$ python3 -q
>>> import numpy as np
>>> np.set_printoptions(suppress=True, linewidth=120)
>>> s = 5 * 0.7 ** np.arange(4)
>>> rng = np.random.default_rng(14)
>>> data = rng.normal(size=(26, 4)) * rng.permutation(s)
>>> data.round(4)
array([[  2.4343,  -2.3997,  -7.8675,  -5.0163],
       [ -1.2363,   3.0566,   0.1654,   0.8778],
       [  3.5813,  -2.1613,  13.2614,  -1.5039],
       [  1.3074,   6.712 ,  -0.5713,   0.196 ],
       [ -1.7916,   0.8196, -10.6334,  -1.1093],
       [  5.9293,   0.5177,  -1.202 ,   0.6396],
       [  1.4511,   0.3727,   2.8929,  -2.8462],
       [  2.0694,  -1.6501,   3.929 ,  -0.0364],
       [ -3.4936,  -0.1767,  -5.0354,   1.7368],
       [ -0.1001,   2.0901,  -5.5753,   2.7773],
       [ -1.0537,   3.3449,   4.2703,  -1.8881],
       [  1.131 ,  -1.329 ,   2.0468,   2.4567],
       [  2.4103,   2.6164,  -5.8578,   0.3498],
       [  1.2568,   2.6678,  -3.0971,   0.9755],
       [  1.5031,  -3.7346,  -5.1986,   0.7626],
       [ -4.118 ,  -3.0059,   4.4762,   0.4897],
       [ -0.823 ,   0.2585,  -2.0226,  -0.9208],
       [ -1.6121,   0.9459,   6.6065,  -0.8073],
       [ -0.2403,  -0.5348,  -6.3001,   0.4321],
       [  3.0337,  -2.067 ,   4.1655,  -0.9804],
       [  4.0296,   2.9789,  -1.9154,  -3.4316],
       [ -1.218 ,  -3.4085,  -6.5736,  -0.4336],
       [  4.7616,  -0.2257,  -1.0979,  -3.1736],
       [ -2.1214,  -3.418 ,   2.6016,  -0.9059],
       [ -0.1537,  -0.0409,  -0.9389,   1.6337],
       [  1.7038,  -0.7831,   0.7688,   0.948 ]])
>>> idx = data[:, 0] > np.median(data[:, 0])
>>> r0 = data[idx].mean(axis=0) - data[~idx].mean(axis=0)
>>> r0.round(4)
array([ 4.0233,  0.3263,  1.1633, -1.3428])
>>> ((data - data.mean(axis=0)) @ r0 > 0).astype(int)
array([1, 0, 1, 1, 0, 1, 1, 1, 0, 0, 1, 1, 1, 0, 0, 0, 0, 1, 0, 1, 1, 0, 1, 0, 0, 1])
>>> r0 = np.array([2, 2])
>>> np.round(np.convolve(data[15], r0), 4)
array([ -8.236 , -14.2479,   2.9405,   9.9319,   0.9795])
>>> np.round(np.polyval(r0, data[15]), 4)
array([-6.236 , -4.0119, 10.9524,  2.9795])
>>> np.round(np.correlate(data[15], data[5], "full"), 4)
array([ -2.6338,   3.0273,   4.3439, -31.0404, -16.0944,  26.7944,   2.9039])
>>> C2 = np.cov(data, rowvar=False)
>>> np.argsort(-data.std(axis=0).round(6), kind="stable")
array([2, 1, 0, 3])
>>> C2.round(4)
array([[ 6.1979,  0.5614,  1.3168, -1.4833],
       [ 0.5614,  6.4482, -1.4266,  0.3346],
       [ 1.3168, -1.4266, 27.7569, -0.7499],
       [-1.4833,  0.3346, -0.7499,  3.4524]])
>>> np.argwhere(np.triu(np.abs(np.corrcoef(data.T)) > 0.8, 1))
array([], shape=(0, 2), dtype=int64)
>>> np.round(np.polyfit(data[:, 2], data[:, 3], 1), 4)
array([-0.027 , -0.3571])
>>> np.round(np.corrcoef(data.T), 4)
array([[ 1.    ,  0.0888,  0.1004, -0.3207],
       [ 0.0888,  1.    , -0.1066,  0.0709],
       [ 0.1004, -0.1066,  1.    , -0.0766],
       [-0.3207,  0.0709, -0.0766,  1.    ]])
>>> evals, V = np.linalg.eigh(C2)
>>> x = np.array([-6, -1, -5, 5])
>>> np.round(V * np.sqrt(evals) @ V.T, 4)
array([[ 2.4565,  0.1246,  0.1693, -0.3454],
       [ 0.1246,  2.5282, -0.1848,  0.0828],
       [ 0.1693, -0.1848,  5.2617, -0.0955],
       [-0.3454,  0.0828, -0.0955,  1.8213]])
>>> (np.sign(V[:, -1].round(6)) == np.sign(V[0, -1].round(6))).astype(int)
array([1, 0, 1, 0])
>>> np.round(V * np.abs(evals) @ V.T, 4)
array([[ 6.1979,  0.5614,  1.3168, -1.4833],
       [ 0.5614,  6.4482, -1.4266,  0.3346],
       [ 1.3168, -1.4266, 27.7569, -0.7499],
       [-1.4833,  0.3346, -0.7499,  3.4524]])
>>> np.round(V * np.maximum(evals, 0) @ V.T, 4)
array([[ 6.1979,  0.5614,  1.3168, -1.4833],
       [ 0.5614,  6.4482, -1.4266,  0.3346],
       [ 1.3168, -1.4266, 27.7569, -0.7499],
       [-1.4833,  0.3346, -0.7499,  3.4524]])
>>> np.round(np.linalg.eigvalsh(C2[1:, 1:]), 4)
array([ 3.4008,  6.3803, 27.8763])
>>> round(np.abs(C2).sum(axis=1).max(), 4), np.round(np.abs(evals).max(), 4)
(np.float64(31.2502), np.float64(27.9571))
>>> M = np.load("run0.npy")
>>> M
array([[0, 1, 0, 1, 1, 0],
       [1, 0, 0, 1, 1, 1],
       [0, 0, 0, 0, 0, 1],
       [1, 1, 0, 0, 0, 0],
       [1, 1, 0, 0, 0, 0],
       [0, 1, 1, 0, 0, 0]])
>>> Ac = (data - data.mean(axis=0)) / data.std(axis=0)
>>> np.round(Ac.std(axis=0), 4)
array([1., 1., 1., 1.])
>>> coef = np.linalg.lstsq(np.delete(Ac, 0, axis=1), Ac[:, 0])[0]
>>> coef.round(4)
array([ 0.1211,  0.0886, -0.3225])
>>> round(float(1 - np.var(Ac[:, 0] - np.delete(Ac, 0, axis=1) @ coef)), 4)
0.123
>>> U, s, VT = np.linalg.svd(M)
>>> s.round(4) + 0
array([2.7056, 1.8513, 1.3504, 1.0561, 0.56  , 0.    ])
>>> M2 = U[:, :5] @ np.diag(s[:5]) @ VT[:5]
>>> round(np.linalg.norm(M - M2, 2), 4), round(float(s[5]), 4)
(np.float64(0.0), 0.0)
>>> [round(float(x), 4) for x in np.linalg.svd(M, compute_uv=False)[:3]]
[2.7056, 1.8513, 1.3504]
>>> np.argsort(-np.linalg.norm(M, axis=0).round(6), kind="stable")[:3]
array([1, 0, 3])
>>> evals, V = np.linalg.eigh(M)
>>> x = np.array([0, -2, 3, -2, 5, -1])
>>> round(x @ M @ x / (x @ x), 4), round(evals[0], 4), round(evals[-1], 4)
(np.float64(-0.3256), np.float64(-1.8513), np.float64(2.7056))
>>> m1 = np.array([[-0.95, -4.0, 4.0, 3.0, 0.0, -2.0],
...     [3.0, -0.95, -3.0, 3.0, -2.0, 0.0],
...     [0.0, 5.0, -2.95, -2.0, -3.0, -2.0],
...     [-1.0, -1.0, -1.0, -3.95, 5.0, -1.0],
...     [0.0, 2.0, 4.0, 3.0, 1.05, -3.0],
...     [-1.0, -4.0, 4.0, 3.0, 0.0, -1.95]])
>>> M.sum(axis=0)
array([3, 4, 1, 2, 2, 2])
>>> np.trace(M @ M @ M) // 6
np.int64(2)
>>> np.argwhere(np.triu(M))
array([[0, 1],
       [0, 3],
       [0, 4],
       [1, 3],
       [1, 4],
       [1, 5],
       [2, 5]])
>>> L = np.diag(M.sum(axis=1)) - M
>>> np.round(np.linalg.eigvalsh(L), 4) + 0
array([0.    , 0.4859, 2.    , 2.428 , 4.    , 5.0861])
>>> np.linalg.matrix_rank(L)
np.int64(5)
>>> (np.linalg.eigvalsh(L) < 1e-8).sum()
np.int64(1)
>>> L @ np.ones(6)
array([0., 0., 0., 0., 0., 0.])
>>> X = np.array([[0.0, 0.0, 0.0, 0.0, 0.0, -3.0],
...     [0.0, 0.0, 0.0, 0.0, 0.0, 2.0],
...     [0.0, 0.0, 0.0, 0.0, 0.0, 4.0],
...     [0.0, 0.0, 0.0, 0.0, 0.0, -5.0],
...     [0.0, 0.0, 0.0, 0.0, 0.0, -2.0],
...     [-3.0, 2.0, 4.0, -5.0, -2.0, 0.0]])
>>> # rank 2
>>> [round(float(np.linalg.det(X[:i, :i])), 2) + 0 for i in range(1, 7)]
[0.0, 0.0, 0.0, 0.0, 0.0, 0.0]
>>> np.all(np.linalg.eigvalsh(X) > 0)
np.False_
>>> arr = np.loadtxt("test5.csv", delimiter=",")
>>> arr
array([[-2.98, -7.  , -5.  ,  8.  ],
       [ 9.  , -8.98,  5.  ,  2.  ],
       [-8.  , -5.  ,  6.02, -8.  ],
       [-3.  , -7.  , -5.  ,  8.02]])
>>> np.round(np.linalg.eigvals(arr).sum().real, 4)
np.float64(2.08)
>>> np.round(np.poly(arr), 4)
array([    1.    ,    -2.08  ,   -46.8776, -1870.1224,    37.4212])
>>> np.kron(np.eye(2, dtype=int), arr)
array([[-2.98, -7.  , -5.  ,  8.  , -0.  , -0.  , -0.  ,  0.  ],
       [ 9.  , -8.98,  5.  ,  2.  ,  0.  , -0.  ,  0.  ,  0.  ],
       [-8.  , -5.  ,  6.02, -8.  , -0.  , -0.  ,  0.  , -0.  ],
       [-3.  , -7.  , -5.  ,  8.02, -0.  , -0.  , -0.  ,  0.  ],
       [-0.  , -0.  , -0.  ,  0.  , -2.98, -7.  , -5.  ,  8.  ],
       [ 0.  , -0.  ,  0.  ,  0.  ,  9.  , -8.98,  5.  ,  2.  ],
       [-0.  , -0.  ,  0.  , -0.  , -8.  , -5.  ,  6.02, -8.  ],
       [-0.  , -0.  , -0.  ,  0.  , -3.  , -7.  , -5.  ,  8.02]])
>>> round(np.einsum("ii->", arr), 4)
np.float64(2.08)
>>> x = np.array([1, 0, 0, 3])
>>> y = data @ x
>>> coef, lr = np.zeros(4), 1 / np.linalg.norm(data, 2) ** 2
>>> for i in range(25):
...     coef -= lr * data.T @ (data @ coef - y)
...     if i % 5 == 0: print(i, round(np.linalg.norm(data @ coef - y), 4))
... 
0 23.8749
5 14.1151
10 8.4837
15 5.1182
20 3.0903
>>> coef.round(4)
array([0.8973, 0.035 , 0.0008, 2.7748])
>>> proj = np.triu(np.array([[-3, 0, 1, -1], [2, -2, 2, 2], [1, -2, -1, 1], [1, 1, 3, -3]]), 1) + np.eye(4)
>>> M2 = proj @ arr @ np.linalg.inv(proj)
>>> np.linalg.matrix_rank(M2)
np.int64(4)
>>> np.round(proj @ arr - arr @ proj, 4)
array([[ -5.,   2.,  28.,   0.],
       [-22., -24.,  11.,  22.],
       [ -3.,  -7.,  13.,   4.],
       [  0.,   0.,  17.,  16.]])
>>> round(float(np.linalg.det(M2)), 4)
37.4212
>>> r0 = np.array([-2, 1, 2, 1, 2, -2]) + 0.5
>>> W0 = np.outer(r0, r0) / (r0 @ r0)
>>> W0.round(4)
array([[ 0.1047, -0.1047, -0.1744, -0.1047, -0.1744,  0.1047],
       [-0.1047,  0.1047,  0.1744,  0.1047,  0.1744, -0.1047],
       [-0.1744,  0.1744,  0.2907,  0.1744,  0.2907, -0.1744],
       [-0.1047,  0.1047,  0.1744,  0.1047,  0.1744, -0.1047],
       [-0.1744,  0.1744,  0.2907,  0.1744,  0.2907, -0.1744],
       [ 0.1047, -0.1047, -0.1744, -0.1047, -0.1744,  0.1047]])
>>> np.linalg.matrix_rank(W0, rtol=0.1)
np.int64(1)
>>> np.argsort(-np.linalg.norm(W0, axis=0).round(6), kind="stable")[:3]
array([2, 4, 0])
>>> M2 = W0 / np.sqrt((W0 ** 2).mean(axis=1, keepdims=True))
>>> M2[1].round(4)
array([-0.7924,  0.7924,  1.3207,  0.7924,  1.3207, -0.7924])
>>> np.round(W0 - W0.mean(axis=1, keepdims=True), 4)
array([[ 0.1628, -0.0465, -0.1163, -0.0465, -0.1163,  0.1628],
       [-0.1628,  0.0465,  0.1163,  0.0465,  0.1163, -0.1628],
       [-0.2713,  0.0775,  0.1938,  0.0775,  0.1938, -0.2713],
       [-0.1628,  0.0465,  0.1163,  0.0465,  0.1163, -0.1628],
       [-0.2713,  0.0775,  0.1938,  0.0775,  0.1938, -0.2713],
       [ 0.1628, -0.0465, -0.1163, -0.0465, -0.1163,  0.1628]])
>>> np.linalg.matrix_rank(W0 - W0.mean(axis=1, keepdims=True))
np.int64(1)
